% python3 -q
>>> import numpy as np
>>> import numpy.linalg as la
>>> np.set_printoptions(suppress=True, linewidth=120)
>>> A = np.array([[-15.64, -8.75, -10.13, -15.51],
...     [-14.27, -10.0, -10.93, -15.48],
...     [-14.61, -9.43, -9.81, -15.02],
...     [-15.59, -9.41, -11.44, -11.88],
...     [-16.9, -10.51, -10.33, -15.33],
...     [-16.0, -10.17, -9.16, -14.35],
...     [-14.67, -9.82, -10.46, -15.42],
...     [-14.61, -12.3, -8.91, -14.91],
...     [-13.76, -8.96, -10.98, -14.01],
...     [-13.75, -9.37, -10.66, -16.74],
...     [-14.21, -11.54, -10.11, -15.14]])
>>> A
array([[-15.64,  -8.75, -10.13, -15.51],
       [-14.27, -10.  , -10.93, -15.48],
       [-14.61,  -9.43,  -9.81, -15.02],
       [-15.59,  -9.41, -11.44, -11.88],
       [-16.9 , -10.51, -10.33, -15.33],
       [-16.  , -10.17,  -9.16, -14.35],
       [-14.67,  -9.82, -10.46, -15.42],
       [-14.61, -12.3 ,  -8.91, -14.91],
       [-13.76,  -8.96, -10.98, -14.01],
       [-13.75,  -9.37, -10.66, -16.74],
       [-14.21, -11.54, -10.11, -15.14]])
>>> d = la.norm(A[:, None] - A[None], axis=-1)
>>> (d + 1e9 * np.eye(11)).round(6).argmin(axis=1)
array([ 2,  6,  6,  8,  5,  4,  1, 10,  2,  1,  7])
>>> d[:5, :5].round(2)
array([[0.  , 2.02, 1.37, 3.92, 2.18],
       [2.02, 0.  , 1.38, 3.91, 2.75],
       [1.37, 1.38, 0.  , 3.67, 2.6 ],
       [3.92, 3.91, 3.67, 0.  , 4.01],
       [2.18, 2.75, 2.6 , 4.01, 0.  ]])
>>> np.round(np.abs(la.svd(A)[2][-1]), 2)
array([0.51, 0.47, 0.67, 0.27])
>>> round(float(la.norm(A, 2) / la.norm(A)), 2)
1.0
>>> np.argsort(-la.norm(A, axis=0).round(6), kind="stable")[:3]
array([0, 3, 2])
>>> round(np.log10(la.cond(A)))
2
>>> [round(float(x), 2) for x in la.svd(A, compute_uv=False)[:3]]
[84.59, 4.01, 3.67]
>>> W = np.array([[1, 1, 0, 0, 2, 0],
...     [2, 0, 2, 1, 1, 0],
...     [0, 0, 2, 1, 1, 1],
...     [0, 1, 1, 2, 0, 1]])
>>> beta = np.array([-1, 1, 1, 3, 0, -3])
>>> hid = np.maximum(A @ W + beta, 0)
>>> (hid > 0).mean(axis=0)
array([0., 0., 0., 0., 0., 0.])
>>> la.matrix_rank(hid)
np.int64(0)
>>> basis = np.array([[-8, 2, -3],
...     [-2, -8, 3],
...     [-8, 5, -6],
...     [-4, 5, 2],
...     [-2, 2, -6],
...     [6, 5, -9]])
>>> (hid @ basis).round(6).argmax(axis=1)
array([0, 0, 0, 0, 0, 0, 0, 0, 0, 0, 0])
>>> W @ basis
array([[-14,  -2, -12],
       [-38,  21, -22],
       [-16,  22, -25],
       [-12,  12,  -8]])
>>> x0 = np.array([0, -2, 5, -5])
>>> rhs = A @ x0
>>> np.round(la.lstsq(A, rhs)[0], 2) + 0
array([ 0., -2.,  5., -5.])
>>> np.round(la.solve(A.T @ A, A.T @ rhs), 2) + 0
array([ 0., -2.,  5., -5.])
>>> rng = np.random.default_rng(480265)
>>> rhs = rhs + 0.02 * rng.normal(size=11)
>>> rhs.round(2)
array([44.45, 42.74, 44.9 , 21.04, 46.01, 46.3 , 44.44, 54.62, 33.06, 49.13, 48.22])
>>> beta, *_ = la.lstsq(A, rhs)
>>> np.round(A.T @ (rhs - A @ beta), 2) + 0
array([0., 0., 0., 0.])
>>> beta.round(2)
array([-0.01, -2.  ,  5.01, -5.  ])
>>> P = A @ la.solve(A.T @ A, A.T)
>>> np.round(P @ A[:, 0], 2)
array([-15.64, -14.27, -14.61, -15.59, -16.9 , -16.  , -14.67, -14.61, -13.76, -13.75, -14.21])
>>> np.round(np.diag(P), 2)
array([0.4 , 0.2 , 0.13, 0.8 , 0.28, 0.38, 0.12, 0.61, 0.29, 0.44, 0.36])
>>> np.allclose(P @ P, P)
True
>>> m1 = np.load("case0.npy")
>>> m1
array([[-1, -6, -6,  4, -1],
       [-4, -9, -9,  1, -4],
       [-2, -7, -7,  3, -2],
       [ 3, -2, -2,  8,  3],
       [-4, -9, -9,  1, -4]])
>>> out = np.array([[-2, 1, -1], [2, -1, -1], [2, -2, 1], [-2, -1, -1], [-2, 2, 2]])
>>> la.matrix_rank(np.vstack([m1, out.T]))
np.int64(5)
>>> np.vstack([m1, out.T]).shape
(8, 5)
>>> np.einsum("ij,ij->i", m1, m1)
array([ 90, 195, 115,  90, 195])
>>> np.einsum("ij->j", m1)
array([ -8, -33, -33,  17,  -8])
>>> np.einsum("ik,kj->ij", m1, out)
array([[-28,  11,  -5],
       [-22,  14,  -5],
       [-26,  12,  -5],
       [-36,   7,  -5],
       [-22,  14,  -5]])
>>> m1 @ out
array([[-28,  11,  -5],
       [-22,  14,  -5],
       [-26,  12,  -5],
       [-36,   7,  -5],
       [-22,  14,  -5]])
>>> f = np.array([0, 4, 9, 0, 6]) + 0.5
>>> feats = np.outer(f, f) / (f @ f)
>>> feats.round(2) + 0
array([[0.  , 0.01, 0.03, 0.  , 0.02],
       [0.01, 0.13, 0.28, 0.01, 0.19],
       [0.03, 0.28, 0.59, 0.03, 0.4 ],
       [0.  , 0.01, 0.03, 0.  , 0.02],
       [0.02, 0.19, 0.4 , 0.02, 0.28]])
>>> # null space of dimension 4
>>> evals, V = la.eigvalsh(feats)
Traceback (most recent call last):
  File "<python-input-48>", line 1, in <module>
    evals, V = la.eigvalsh(feats)
    ^^^^^^^^
ValueError: too many values to unpack (expected 2)
>>> evals, V = la.eigh(feats)
>>> np.round(evals.sum(), 2), np.trace(feats)
(np.float64(1.0), np.float64(1.0))
>>> np.abs(V[:, -1]).round(6).argmax()
np.int64(2)
>>> np.round(la.eigvalsh(feats @ feats), 2) + 0
array([0., 0., 0., 0., 1.])
>>> x0 = np.array([0, 1, 2, 0, 1])
>>> np.round(feats @ x0, 2)
array([0.1 , 0.88, 1.86, 0.1 , 1.27])
>>> np.trace(feats)
np.float64(1.0)
>>> np.round(np.eye(5) - feats, 2) + 0
array([[ 1.  , -0.01, -0.03,  0.  , -0.02],
       [-0.01,  0.87, -0.28, -0.01, -0.19],
       [-0.03, -0.28,  0.41, -0.03, -0.4 ],
       [ 0.  , -0.01, -0.03,  1.  , -0.02],
       [-0.02, -0.19, -0.4 , -0.02,  0.72]])
>>> U, sigma, VT = la.svd(feats)
>>> V = VT[:(sigma > 1e-8).sum()]
>>> x0 = feats[4] + 5 * feats[3] + rng.integers(2) * np.eye(5)[4]
>>> x0.round(2)
array([0.03, 0.26, 0.56, 0.03, 1.38])
>>> np.round(np.diag(V.T @ V), 2) + 0
array([0.  , 0.13, 0.59, 0.  , 0.28])
>>> la.matrix_rank(np.vstack([feats, x0]))
np.int64(2)
>>> np.allclose(V.T @ V @ x0, x0)
False
>>> out = np.array([[-5, 1, 4, 1, 1],
...     [0, 4, -4, 3, -1],
...     [0, -1, 4, -3, 0],
...     [-3, 0, -5, -4, 3],
...     [5, 3, 2, -1, -3]])
>>> data = out - out.T
>>> data
array([[ 0,  1,  4,  4, -4],
       [-1,  0, -3,  3, -4],
       [-4,  3,  0,  2, -2],
       [-4, -3, -2,  0,  4],
       [ 4,  4,  2, -4,  0]])
>>> # skew-symmetric
>>> np.trace(data)
np.int64(0)
>>> la.matrix_power(data, 2)
array([[-49, -16, -19,  27,   4],
       [-16, -35, -18,   6,  22],
       [-19, -18, -33,   1,  12],
       [ 27,   6,   1, -45,  32],
       [  4,  22,  12,  32, -52]])
>>> assert data == data.T
Traceback (most recent call last):
  File "<python-input-70>", line 1, in <module>
    assert data == data.T
           ^^^^^^^^^^^^^^
ValueError: The truth value of an array with more than one element is ambiguous. Use a.any() or a.all()
>>> Xc = (A - A.mean(axis=0)) / A.std(axis=0)
>>> np.argwhere(np.abs(Xc) > 2)
array([[3, 3],
       [4, 0],
       [7, 1]])
>>> beta = la.lstsq(np.delete(Xc, 3, axis=1), Xc[:, 3])[0]
>>> round(1 - np.var(Xc[:, 3] - np.delete(Xc, 3, axis=1) @ beta), 2)
np.float64(0.19)
>>> t = np.radians(122)
>>> Rm = np.eye(5)
>>> Rm[0, 0] = Rm[3, 3] = np.cos(t)
>>> Rm[0, 3], Rm[3, 0] = -np.sin(t), np.sin(t)
>>> Rm.round(2)
array([[-0.53,  0.  ,  0.  , -0.85,  0.  ],
       [ 0.  ,  1.  ,  0.  ,  0.  ,  0.  ],
       [ 0.  ,  0.  ,  1.  ,  0.  ,  0.  ],
       [ 0.85,  0.  ,  0.  , -0.53,  0.  ],
       [ 0.  ,  0.  ,  0.  ,  0.  ,  1.  ]])
>>> out = data @ Rm.T
>>> np.round(la.svd(data, compute_uv=False), 2) + 0, np.round(la.svd(out, compute_uv=False), 2) + 0
(array([9.38, 9.38, 4.37, 4.37, 0.  ]), array([9.38, 9.38, 4.37, 4.37, 0.  ]))
>>> np.allclose(data @ data.T, out @ out.T)
True
>>> np.round(np.abs(out - data).max(axis=0), 2)
array([6.12, 0.  , 0.  , 9.51, 0.  ])
>>> np.round(la.matrix_power(Rm, 2), 2)
array([[-0.44,  0.  ,  0.  ,  0.9 ,  0.  ],
       [ 0.  ,  1.  ,  0.  ,  0.  ,  0.  ],
       [ 0.  ,  0.  ,  1.  ,  0.  ,  0.  ],
       [-0.9 ,  0.  ,  0.  , -0.44,  0.  ],
       [ 0.  ,  0.  ,  0.  ,  0.  ,  1.  ]])
>>> np.round((Rm - Rm.T) / 2, 2)
array([[ 0.  ,  0.  ,  0.  , -0.85,  0.  ],
       [ 0.  ,  0.  ,  0.  ,  0.  ,  0.  ],
       [ 0.  ,  0.  ,  0.  ,  0.  ,  0.  ],
       [ 0.85,  0.  ,  0.  ,  0.  ,  0.  ],
       [ 0.  ,  0.  ,  0.  ,  0.  ,  0.  ]])
>>> round(float(np.trace(Rm)), 2)
1.94
>>> np.round(la.det(Rm), 2)
np.float64(1.0)
>>> np.round((Rm + Rm.T) / 2, 2)
array([[-0.53,  0.  ,  0.  ,  0.  ,  0.  ],
       [ 0.  ,  1.  ,  0.  ,  0.  ,  0.  ],
       [ 0.  ,  0.  ,  1.  ,  0.  ,  0.  ],
       [ 0.  ,  0.  ,  0.  , -0.53,  0.  ],
       [ 0.  ,  0.  ,  0.  ,  0.  ,  1.  ]])
>>> assert Rm == Rm.T
Traceback (most recent call last):
  File "<python-input-89>", line 1, in <module>
    assert Rm == Rm.T
           ^^^^^^^^^^
ValueError: The truth value of an array with more than one element is ambiguous. Use a.any() or a.all()
>>> np.round(Rm @ Rm, 2)
array([[-0.44,  0.  ,  0.  ,  0.9 ,  0.  ],
       [ 0.  ,  1.  ,  0.  ,  0.  ,  0.  ],
       [ 0.  ,  0.  ,  1.  ,  0.  ,  0.  ],
       [-0.9 ,  0.  ,  0.  , -0.44,  0.  ],
       [ 0.  ,  0.  ,  0.  ,  0.  ,  1.  ]])
